In [1]: import numpy as np

In [2]: import numpy.linalg as la

In [3]: np.set_printoptions(suppress=True, linewidth=120)

In [4]: E = np.load("test7.npy")

In [5]: print(E)
[[0. 0. 0. 3. 0. 0. 0. 3.]
 [0. 0. 0. 3. 0. 3. 0. 3.]
 [0. 0. 0. 2. 2. 3. 2. 2.]
 [3. 3. 2. 0. 0. 0. 0. 0.]
 [0. 0. 2. 0. 0. 0. 0. 0.]
 [0. 3. 3. 0. 0. 0. 0. 0.]
 [0. 0. 2. 0. 0. 0. 0. 0.]
 [3. 3. 2. 0. 0. 0. 0. 0.]]

In [6]: rank = la.matrix_rank(E)

In [7]: print(rank)
6

In [8]: null = la.svd(E)[2][rank:].T

In [9]: print([int(la.matrix_rank(E[:, :j + 1])) for j in range(8)])
[1, 2, 3, 4, 5, 6, 6, 6]

In [10]: print(np.allclose(E @ null, 0))
True

In [11]: print(round(float(la.eigvalsh(E).min()), 3))
-7.639

In [12]: print([round(float(la.det(E[:i, :i])), 2) + 0 for i in range(1, 9)])
[0.0, 0.0, 0.0, 0.0, 0.0, -324.0, 0.0, 0.0]

In [13]: K = np.load("case6.npy")

In [14]: print(K.round(3))
[[0.333 0.    0.    0.333 0.    0.    0.    0.    0.333 0.   ]
 [0.    0.5   0.    0.    0.    0.    0.    0.25  0.25  0.   ]
 [0.    0.    0.25  0.    0.25  0.    0.25  0.    0.25  0.   ]
 [0.    0.    0.    0.333 0.333 0.    0.333 0.    0.    0.   ]
 [0.333 0.    0.    0.    0.333 0.    0.    0.    0.    0.333]
 [0.    0.    0.    0.5   0.    0.5   0.    0.    0.    0.   ]
 [0.    0.    0.    0.25  0.    0.25  0.25  0.25  0.    0.   ]
 [0.333 0.    0.    0.    0.    0.    0.    0.667 0.    0.   ]
 [0.2   0.2   0.    0.2   0.    0.    0.    0.    0.4   0.   ]
 [0.    0.    0.    0.    0.333 0.    0.333 0.    0.    0.333]]

In [15]: t = np.radians(90)

In [16]: Rm = np.eye(10)

In [17]: Rm[5, 5] = Rm[0, 0] = np.cos(t)

In [18]: Rm[5, 0], Rm[0, 5] = -np.sin(t), np.sin(t)

In [19]: print(Rm.round(3) + 0)
[[ 0.  0.  0.  0.  0.  1.  0.  0.  0.  0.]
 [ 0.  1.  0.  0.  0.  0.  0.  0.  0.  0.]
 [ 0.  0.  1.  0.  0.  0.  0.  0.  0.  0.]
 [ 0.  0.  0.  1.  0.  0.  0.  0.  0.  0.]
 [ 0.  0.  0.  0.  1.  0.  0.  0.  0.  0.]
 [-1.  0.  0.  0.  0.  0.  0.  0.  0.  0.]
 [ 0.  0.  0.  0.  0.  0.  1.  0.  0.  0.]
 [ 0.  0.  0.  0.  0.  0.  0.  1.  0.  0.]
 [ 0.  0.  0.  0.  0.  0.  0.  0.  1.  0.]
 [ 0.  0.  0.  0.  0.  0.  0.  0.  0.  1.]]

In [20]: B = K @ Rm.T

In [21]: print(np.round(np.abs(B - K).max(axis=0), 3))
[0.5 0.  0.  0.  0.  0.5 0.  0.  0.  0. ]

In [22]: print(round(la.det(Rm), 3), np.trace(Rm))
1.0 8.0

In [23]: print(np.trace(K))
3.9

In [24]: print(round(la.det(K), 3))
0.0

In [25]: print(np.round(np.sort(np.abs(la.eigvals(K))), 3))
[0.084 0.084 0.167 0.25  0.333 0.344 0.507 0.507 0.744 1.   ]

In [26]: print(K.sum(axis=1))
[1. 1. 1. 1. 1. 1. 1. 1. 1. 1.]

In [27]: print(K @ np.ones(10))
[1. 1. 1. 1. 1. 1. 1. 1. 1. 1.]

In [28]: print(np.round(la.matrix_power(K, 100), 3) + 0)
[[0.158 0.042 0.    0.199 0.133 0.059 0.118 0.12  0.105 0.066]
 [0.158 0.042 0.    0.199 0.133 0.059 0.118 0.12  0.105 0.066]
 [0.158 0.042 0.    0.199 0.133 0.059 0.118 0.12  0.105 0.066]
 [0.158 0.042 0.    0.199 0.133 0.059 0.118 0.12  0.105 0.066]
 [0.158 0.042 0.    0.199 0.133 0.059 0.118 0.12  0.105 0.066]
 [0.158 0.042 0.    0.199 0.133 0.059 0.118 0.12  0.105 0.066]
 [0.158 0.042 0.    0.199 0.133 0.059 0.118 0.12  0.105 0.066]
 [0.158 0.042 0.    0.199 0.133 0.059 0.118 0.12  0.105 0.066]
 [0.158 0.042 0.    0.199 0.133 0.059 0.118 0.12  0.105 0.066]
 [0.158 0.042 0.    0.199 0.133 0.059 0.118 0.12  0.105 0.066]]

In [29]: pr = np.eye(10)[2]

In [30]: for _ in range(4):
    ...:     pr = pr @ K
    ...:     print(pr.round(3))
    ...: 
[0.   0.   0.25 0.   0.25 0.   0.25 0.   0.25 0.  ]
[0.133 0.05  0.062 0.112 0.146 0.062 0.125 0.062 0.162 0.083]
[0.146 0.058 0.016 0.177 0.13  0.062 0.112 0.085 0.138 0.076]
[0.148 0.056 0.004 0.195 0.132 0.059 0.116 0.099 0.122 0.069]

In [31]: O, vecs = la.qr(K[:, :7])[0], la.qr(K[:, 7:])[0]

In [32]: sv = la.svd(O.T @ vecs, compute_uv=False)

In [33]: print(round(la.norm(O @ O.T - vecs @ vecs.T, 2), 3))
1.0

In [34]: print((sv > 0.9).sum())
2

In [35]: print(np.round(np.degrees(np.arccos(sv.clip(0, 1))), 3))
[ 5.447  7.487 47.777]

In [36]: left, sv, Vh = la.svd(K, full_matrices=False)

In [37]: print(np.abs(left[:, 0]).round(6).argmax())
0

In [38]: print(np.round(Vh @ Vh.T, 3) + 0)
[[1. 0. 0. 0. 0. 0. 0. 0. 0. 0.]
 [0. 1. 0. 0. 0. 0. 0. 0. 0. 0.]
 [0. 0. 1. 0. 0. 0. 0. 0. 0. 0.]
 [0. 0. 0. 1. 0. 0. 0. 0. 0. 0.]
 [0. 0. 0. 0. 1. 0. 0. 0. 0. 0.]
 [0. 0. 0. 0. 0. 1. 0. 0. 0. 0.]
 [0. 0. 0. 0. 0. 0. 1. 0. 0. 0.]
 [0. 0. 0. 0. 0. 0. 0. 1. 0. 0.]
 [0. 0. 0. 0. 0. 0. 0. 0. 1. 0.]
 [0. 0. 0. 0. 0. 0. 0. 0. 0. 1.]]

In [39]: print(np.round(np.abs(Vh[0]), 3))
[0.36  0.172 0.058 0.546 0.333 0.248 0.329 0.326 0.356 0.16 ]

In [40]: print(np.round(left.T @ left, 3) + 0)
[[1. 0. 0. 0. 0. 0. 0. 0. 0. 0.]
 [0. 1. 0. 0. 0. 0. 0. 0. 0. 0.]
 [0. 0. 1. 0. 0. 0. 0. 0. 0. 0.]
 [0. 0. 0. 1. 0. 0. 0. 0. 0. 0.]
 [0. 0. 0. 0. 1. 0. 0. 0. 0. 0.]
 [0. 0. 0. 0. 0. 1. 0. 0. 0. 0.]
 [0. 0. 0. 0. 0. 0. 1. 0. 0. 0.]
 [0. 0. 0. 0. 0. 0. 0. 1. 0. 0.]
 [0. 0. 0. 0. 0. 0. 0. 0. 1. 0.]
 [0. 0. 0. 0. 0. 0. 0. 0. 0. 1.]]

In [41]: print(np.allclose(left * sv @ Vh, K))
True

In [42]: print(np.round(left.T @ K @ Vh.T, 3) + 0)
[[1.079 0.    0.    0.    0.    0.    0.    0.    0.    0.   ]
 [0.    0.836 0.    0.    0.    0.    0.    0.    0.    0.   ]
 [0.    0.    0.785 0.    0.    0.    0.    0.    0.    0.   ]
 [0.    0.    0.    0.677 0.    0.    0.    0.    0.    0.   ]
 [0.    0.    0.    0.    0.559 0.    0.    0.    0.    0.   ]
 [0.    0.    0.    0.    0.    0.418 0.    0.    0.    0.   ]
 [0.    0.    0.    0.    0.    0.    0.28  0.    0.    0.   ]
 [0.    0.    0.    0.    0.    0.    0.    0.196 0.    0.   ]
 [0.    0.    0.    0.    0.    0.    0.    0.    0.043 0.   ]
 [0.    0.    0.    0.    0.    0.    0.    0.    0.    0.024]]

In [43]: arr = np.array([[0, 1, 1, 1], [1, 0, 1, 0], [1, 1, 0, 0], [1, 0, 0, 0]])

In [44]: print(np.trace(arr @ arr @ arr) // 6)
1

In [45]: Lm = np.diag(arr.sum(axis=1)) - arr

In [46]: print((la.eigvalsh(Lm) < 1e-8).sum())
1

In [47]: print(Lm @ np.ones(4))
[0. 0. 0. 0.]

In [48]: print(la.matrix_rank(Lm))
3

In [49]: print(np.round(la.eigvalsh(Lm), 3) + 0)
[0. 1. 3. 4.]

In [50]: print(round(la.det(Lm[1:, 1:])))
3

In [51]: print(Lm)
[[ 3 -1 -1 -1]
 [-1  2 -1  0]
 [-1 -1  2  0]
 [-1  0  0  1]]

In [52]: B = arr / np.sqrt((arr ** 2).mean(axis=1, keepdims=True))

In [53]: print(np.round(la.norm(B, axis=1), 3))
[2. 2. 2. 2.]

In [54]: print(la.matrix_rank(B) == la.matrix_rank(arr))
True

In [55]: ev, vecs = la.eig(arr)

In [56]: print(np.round(np.sort(la.eigvals(arr @ arr)), 3))
[0.097 1.    2.194 4.709]

In [57]: print(np.round(np.sort(la.eigvals(la.inv(arr))), 3))
[-1.    -0.675  0.461  3.214]

In [58]: B = np.array([[4, 0], [4, 0]])

In [59]: W2 = np.kron(B, arr)

In [60]: print(W2)
[[0 4 4 4 0 0 0 0]
 [4 0 4 0 0 0 0 0]
 [4 4 0 0 0 0 0 0]
 [4 0 0 0 0 0 0 0]
 [0 4 4 4 0 0 0 0]
 [4 0 4 0 0 0 0 0]
 [4 4 0 0 0 0 0 0]
 [4 0 0 0 0 0 0 0]]

In [61]: print(W2.shape)
(8, 8)

In [62]: J = np.loadtxt("mat.csv", delimiter=",")

In [63]: print(J.round(3))
[[0.333 0.    0.    0.    0.    0.    0.333 0.    0.333 0.   ]
 [0.    1.    0.    0.    0.    0.    0.    0.    0.    0.   ]
 [0.25  0.    0.25  0.    0.    0.25  0.    0.    0.    0.25 ]
 [0.2   0.    0.    0.2   0.2   0.2   0.    0.    0.2   0.   ]
 [0.    0.2   0.    0.2   0.2   0.    0.    0.2   0.2   0.   ]
 [0.    0.25  0.25  0.    0.    0.25  0.    0.25  0.    0.   ]
 [0.    0.    0.2   0.    0.    0.    0.4   0.2   0.2   0.   ]
 [0.    0.    0.25  0.25  0.    0.    0.    0.25  0.25  0.   ]
 [0.2   0.2   0.    0.2   0.2   0.    0.    0.    0.2   0.   ]
 [0.167 0.167 0.167 0.    0.    0.167 0.167 0.    0.    0.167]]

In [64]: print(np.round(J.reshape(2, -1), 3))
[[0.333 0.    0.    0.    0.    0.    0.333 0.    0.333 0.    0.    1.    0.    0.    0.    0.    0.    0.    0.
  0.    0.25  0.    0.25  0.    0.    0.25  0.    0.    0.    0.25  0.2   0.    0.    0.2   0.2   0.2   0.    0.
  0.2   0.    0.    0.2   0.    0.2   0.2   0.    0.    0.2   0.2   0.   ]
 [0.    0.25  0.25  0.    0.    0.25  0.    0.25  0.    0.    0.    0.    0.2   0.    0.    0.    0.4   0.2   0.2
  0.    0.    0.    0.25  0.25  0.    0.    0.    0.25  0.25  0.    0.2   0.2   0.    0.2   0.2   0.    0.    0.
  0.2   0.    0.167 0.167 0.167 0.    0.    0.167 0.167 0.    0.    0.167]]

In [65]: blk = J.reshape(10, 2, -1)

In [66]: print(blk.shape)
(10, 2, 5)

In [67]: print(np.einsum("ihd,jhd->hij", blk, blk).shape)
(2, 10, 10)

In [68]: print(np.round(blk.transpose(1, 0, 2), 3))
[[[0.333 0.    0.    0.    0.   ]
  [0.    1.    0.    0.    0.   ]
  [0.25  0.    0.25  0.    0.   ]
  [0.2   0.    0.    0.2   0.2  ]
  [0.    0.2   0.    0.2   0.2  ]
  [0.    0.25  0.25  0.    0.   ]
  [0.    0.    0.2   0.    0.   ]
  [0.    0.    0.25  0.25  0.   ]
  [0.2   0.2   0.    0.2   0.2  ]
  [0.167 0.167 0.167 0.    0.   ]]

 [[0.    0.333 0.    0.333 0.   ]
  [0.    0.    0.    0.    0.   ]
  [0.25  0.    0.    0.    0.25 ]
  [0.2   0.    0.    0.2   0.   ]
  [0.    0.    0.2   0.2   0.   ]
  [0.25  0.    0.25  0.    0.   ]
  [0.    0.4   0.2   0.2   0.   ]
  [0.    0.    0.25  0.25  0.   ]
  [0.    0.    0.    0.2   0.   ]
  [0.167 0.167 0.    0.    0.167]]]
